$ ipython --no-banner

In [1]: import numpy as np

In [2]: np.set_printoptions(suppress=True, linewidth=140)

In [3]: m1 = np.loadtxt("arr.csv", delimiter=",")

In [4]: m1
Out[4]: 
array([[ 2.,  3.,  2.],
       [ 4.,  6.,  4.],
       [ 5.,  8.,  4.],
       [ 5.,  9.,  7.],
       [ 7., 10.,  8.],
       [ 8., 13.,  9.],
       [ 9., 15., 11.],
       [10., 17., 12.],
       [11., 17., 15.],
       [11., 17., 15.],
       [13., 19., 15.],
       [15., 21., 16.],
       [16., 24., 17.],
       [16., 26., 19.],
       [17., 26., 22.],
       [20., 28., 24.],
       [23., 29., 25.],
       [23., 31., 28.],
       [25., 31., 31.]])

In [5]: np.round(np.abs(np.linalg.svd(m1)[2][-1]), 2)
Out[5]: array([0.84, 0.15, 0.52])

In [6]: np.linalg.cond(m1) > 100
Out[6]: np.False_

In [7]: round(float(np.linalg.norm(m1, 2) / np.linalg.norm(m1)), 2)
Out[7]: 1.0

In [8]: round(np.log10(np.linalg.cond(m1)))
Out[8]: 2

In [9]: [round(float(x), 2) for x in np.linalg.svd(m1, compute_uv=False)[:3]]
Out[9]: [131.0, 6.75, 3.43]

In [10]: A = np.load("run1.npy")

In [11]: A
Out[11]: 
array([[ 0,  0,  0],
       [ 0, -3, -3],
       [ 0,  0,  0],
       [-1,  2, -3],
       [ 0,  0,  0],
       [ 0, -3, -3],
       [ 0,  0,  0],
       [ 0, -3, -3],
       [-1, -1, -6],
       [ 0, -3, -3],
       [ 3, -3, -3],
       [ 3, -3, -3],
       [ 3, -3, -3],
       [-1,  2, -3],
       [ 0,  0,  0],
       [-1,  2, -3],
       [-1,  2, -3],
       [ 3, -6, -6],
       [ 2, -1, -6],
       [ 0,  0,  0],
       [ 0,  0,  0],
       [ 3, -3, -3],
       [-1,  2, -3]])

In [12]: C2 = np.cov(A, rowvar=False)

In [13]: np.round(np.linalg.eigvalsh(C2)[::-1], 2)
Out[13]: array([7.34, 2.9 , 0.78])

In [14]: np.argsort(-A.std(axis=0).round(6), kind="stable")
Out[14]: array([1, 2, 0])

In [15]: np.argwhere(np.triu(np.abs(np.corrcoef(A.T)) > 0.8, 1))
Out[15]: array([], shape=(0, 2), dtype=int64)

In [16]: print(C2.shape)
(3, 3)

In [17]: Xc = A - A.mean(axis=0)

In [18]: evecs = np.linalg.svd(Xc)[2][:2]

In [19]: other = Xc - Xc @ evecs.T @ evecs

In [20]: round(float(np.linalg.norm(other) / np.linalg.norm(Xc)), 2)
Out[20]: 0.27

In [21]: np.round(np.diag(evecs.T @ evecs), 2)
Out[21]: array([0.28, 0.72, 1.  ])

In [22]: print(np.linalg.norm(other, axis=1).round(6).argmax())
18

In [23]: np.round((Xc @ evecs.T).std(axis=0), 2)
Out[23]: array([2.65, 1.66])

In [24]: other = np.array([[0, 0], [1, 2]])

In [25]: mat = other - other.T

In [26]: mat
Out[26]: 
array([[ 0, -1],
       [ 1,  0]])

In [27]: np.allclose(mat, mat.T)
Out[27]: False

In [28]: idx = A[:, 0] > np.median(A[:, 0])

In [29]: f = A[idx].mean(axis=0) - A[~idx].mean(axis=0)

In [30]: print(round((((A - A.mean(axis=0)) @ f > 0) == idx).mean(), 2))
0.78

In [31]: idx.astype(int)
Out[31]: array([0, 0, 0, 0, 0, 0, 0, 0, 0, 0, 1, 1, 1, 0, 0, 0, 0, 1, 1, 0, 0, 1, 0])

In [32]: print(np.argsort(-np.abs(f).round(6), kind="stable"))
[0 1 2]

In [33]: ((A - A.mean(axis=0)) @ f > 0).astype(int)
Out[33]: array([0, 1, 0, 0, 0, 1, 0, 1, 1, 1, 1, 1, 1, 0, 0, 0, 0, 1, 1, 0, 0, 1, 0])

In [34]: print(f.round(2))
[ 3.19 -2.99 -2.06]

In [35]: x0 = np.array([1, 1])

In [36]: mat.T @ (mat @ x0)
Out[36]: array([1, 1])

In [37]: print(np.round(np.sort(np.abs(np.degrees(np.angle(np.linalg.eigvals(mat))))), 2))
[90. 90.]

In [38]: Q, evecs = np.linalg.qr(mat[:, :1])[0], np.linalg.qr(mat[:, 1:])[0]

In [39]: sv = np.linalg.svd(Q.T @ evecs, compute_uv=False)

In [40]: np.degrees(np.arccos(sv.clip(0, 1)))
Out[40]: array([90.])

In [41]: print(sv)
[0.]

In [42]: (sv > 0.9).sum()
Out[42]: np.int64(0)

In [43]: np.round(np.linalg.norm(Q @ Q.T - evecs @ evecs.T, 2), 2)
Out[43]: np.float64(1.0)

In [44]: np.kron(np.eye(2, dtype=int), mat)
Out[44]: 
array([[ 0, -1,  0,  0],
       [ 1,  0,  0,  0],
       [ 0,  0,  0, -1],
       [ 0,  0,  1,  0]])

In [45]: round(np.linalg.det(mat.T), 2)
Out[45]: np.float64(1.0)

In [46]: np.einsum("ii->", mat)
Out[46]: np.int64(0)

In [47]: round(np.linalg.det(mat[::-1]), 2)
Out[47]: np.float64(-1.0)

In [48]: print(round(float(np.linalg.eigvals(mat).sum().real), 2))
0.0

In [49]: np.einsum("ij,ji->", mat, mat)
Out[49]: np.int64(-2)

In [50]: np.poly(mat)
Out[50]: array([1., 0., 1.])

In [51]: print(np.round(np.linalg.det(2 * mat), 2), round(np.linalg.det(mat), 2))
4.0 1.0

In [52]: W0 = np.loadtxt("block6.csv", delimiter=",")

In [53]: W0
Out[53]: 
array([[ 19.55,   2.48,   3.42],
       [  0.71, -13.22, -14.99],
       [ 11.84,   8.05,  13.97],
       [  8.96,   4.1 , -17.4 ],
       [-15.38, -12.48,   2.79],
       [-11.78,   9.84,  12.82],
       [ 14.92,  13.12,   2.32],
       [-14.66,   2.96,  13.28],
       [ 15.71,  -9.29,   8.18],
       [-17.42,  -9.78,   1.  ],
       [-14.73,   7.09, -11.53],
       [ -2.08,   2.76, -19.7 ],
       [ 14.48,  10.97,   8.38]])

In [54]: C = W0[[11, 5]].astype(float)

In [55]: for _ in range(3):
    ...:     idx = np.linalg.norm(W0[:, None] - C, axis=-1).argmin(axis=1)
    ...:     C = np.array([W0[idx == j].mean(axis=0) for j in range(2)])
    ...: 

In [56]: idx
Out[56]: array([1, 0, 1, 0, 1, 1, 1, 1, 1, 1, 0, 0, 1])

In [57]: np.abs(C[1] - C[0]).argmax()
Out[57]: np.int64(2)

In [58]: Xc = (W0 - W0.mean(axis=0)) / W0.std(axis=0)

In [59]: np.argwhere(np.abs(Xc) > 2)
Out[59]: array([], shape=(0, 2), dtype=int64)

In [60]: print(np.round(Xc.std(axis=0), 2))
[1. 1. 1.]

In [61]: beta = np.linalg.lstsq(np.delete(Xc, 1, axis=1), Xc[:, 1])[0]

In [62]: beta.round(2)
Out[62]: array([0.28, 0.18])

In [63]: other = W0 / np.linalg.norm(W0, axis=1, keepdims=True)

In [64]: C2 = other @ other.T

In [65]: np.round(np.linalg.norm(other, axis=1), 2)
Out[65]: array([1., 1., 1., 1., 1., 1., 1., 1., 1., 1., 1., 1., 1.])

In [66]: np.argwhere(np.triu(np.abs(C2) > 0.95, 1))
Out[66]: 
array([[ 4,  6],
       [ 4,  9],
       [ 6,  9],
       [ 8, 10]])

In [67]: print((C2 - 2 * np.eye(13)).round(6).argmax(axis=1))
[12 11 12 11  9  7 12  5  0  4 11  3  6]

In [68]: C2[7].round(2)
Out[68]: array([-0.58, -0.62,  0.09, -0.88,  0.56,  0.93, -0.37,  1.  , -0.37,  0.6 ,  0.21, -0.56, -0.17])

In [69]: round(float(np.degrees(np.arccos(np.clip(C2[7, 8], -1, 1)))), 2)
Out[69]: 111.9

In [70]: x0 = np.array([7, 9, 9])

In [71]: np.linalg.norm(W0 @ x0) <= np.linalg.norm(W0, 2) * np.linalg.norm(x0) + 1e-9
Out[71]: np.True_

In [72]: W0 @ np.eye(3)[0]
Out[72]: array([ 19.55,   0.71,  11.84,   8.96, -15.38, -11.78,  14.92, -14.66,  15.71, -17.42, -14.73,  -2.08,  14.48])

In [73]: K = np.loadtxt("a.csv", delimiter=",")

In [74]: K
Out[74]: 
array([[ 0.,  3.,  6., -7.],
       [ 0.,  0.,  3.,  8.],
       [ 0.,  0.,  0.,  7.],
       [ 0.,  0.,  0.,  0.]])

In [75]: def softmax(z):
    ...:     e = np.exp(z - z.max(axis=-1, keepdims=True))
    ...:     return e / e.sum(axis=-1, keepdims=True)
    ...: 

In [76]: np.round(softmax(K[1]), 2) + 0
Out[76]: array([0.  , 0.  , 0.01, 0.99])

In [77]: softmax(K).sum(axis=1)
Out[77]: array([1., 1., 1., 1.])

In [78]: np.round(softmax(10 * K[1]), 2) + 0
Out[78]: array([0., 0., 0., 1.])

In [79]: print(np.round(softmax(K[1] + 4), 2) + 0)
[0.   0.   0.01 0.99]

In [80]: att = K @ K.T / np.sqrt(4)

In [81]: print(np.round(softmax(att)[1] @ K, 2) + 0)
[0. 0. 3. 8.]

In [82]: print(softmax(att).round(6).argmax(axis=1))
[0 1 1 0]

In [83]: left, sv, VT = np.linalg.svd(K)

In [84]: np.argmax(sv[:-1] / (sv[1:] + 1e-6)) + 1
Out[84]: np.int64(3)

In [85]: sv.round(2)
Out[85]: array([12.97,  6.88,  0.71,  0.  ])

In [86]: other = left[:, :3] @ np.diag(sv[:3]) @ VT[:3]

In [87]: print(round(np.abs(K - other).max(), 2))
0.0

In [88]: other.round(2) + 0
Out[88]: 
array([[ 0.,  3.,  6., -7.],
       [ 0.,  0.,  3.,  8.],
       [ 0.,  0.,  0.,  7.],
       [ 0.,  0.,  0.,  0.]])

In [89]: np.allclose(K[:-1].T @ np.linalg.lstsq(K[:-1].T, K[-1])[0], K[-1])
Out[89]: True

In [90]: np.abs(np.diag(np.linalg.qr(K)[1])) > 1e-9
Out[90]: array([False, False, False, False])

In [91]: round(np.trace(np.linalg.pinv(K) @ K), 2)
Out[91]: np.float64(3.0)

In [92]: np.round(K @ np.linalg.pinv(K) @ K, 2) + 0
Out[92]: 
array([[ 0.,  3.,  6., -7.],
       [ 0.,  0.,  3.,  8.],
       [ 0.,  0.,  0.,  7.],
       [ 0.,  0.,  0.,  0.]])

In [93]: M = np.array([[2, -6, -18, -1, 3, 9],
    ...:     [-14, -8, -6, 7, 4, 3],
    ...:     [-4, 14, -2, 2, -7, 1],
    ...:     [0, 0, 0, 0, 0, 0],
    ...:     [0, 0, 0, 0, 0, 0],
    ...:     [0, 0, 0, 0, 0, 0]])

In [94]: M
Out[94]: 
array([[  2,  -6, -18,  -1,   3,   9],
       [-14,  -8,  -6,   7,   4,   3],
       [ -4,  14,  -2,   2,  -7,   1],
       [  0,   0,   0,   0,   0,   0],
       [  0,   0,   0,   0,   0,   0],
       [  0,   0,   0,   0,   0,   0]])

In [95]: left, sv, VT = np.linalg.svd(M)

In [96]: np.argmax(sv[:-1] / (sv[1:] + 1e-6)) + 1
Out[96]: np.int64(3)

In [97]: sv.round(2)
Out[97]: array([24.53, 15.73, 15.67,  0.  ,  0.  ,  0.  ])

In [98]: other = left[:, :3] @ np.diag(sv[:3]) @ VT[:3]

In [99]: other.round(2)
Out[99]: 
array([[  2.,  -6., -18.,  -1.,   3.,   9.],
       [-14.,  -8.,  -6.,   7.,   4.,   3.],
       [ -4.,  14.,  -2.,   2.,  -7.,   1.],
       [  0.,   0.,   0.,   0.,   0.,   0.],
       [  0.,   0.,   0.,   0.,   0.,   0.],
       [  0.,   0.,   0.,   0.,   0.,   0.]])

In [100]: print(np.round(np.linalg.norm(M - other) / np.linalg.norm(M), 2))
0.0

In [101]: round(float(np.abs(M - other).max()), 2)
Out[101]: 0.0

In [102]: round(np.linalg.norm(M - other, 2), 2), sv[3]
Out[102]: (np.float64(0.0), np.float64(0.0))
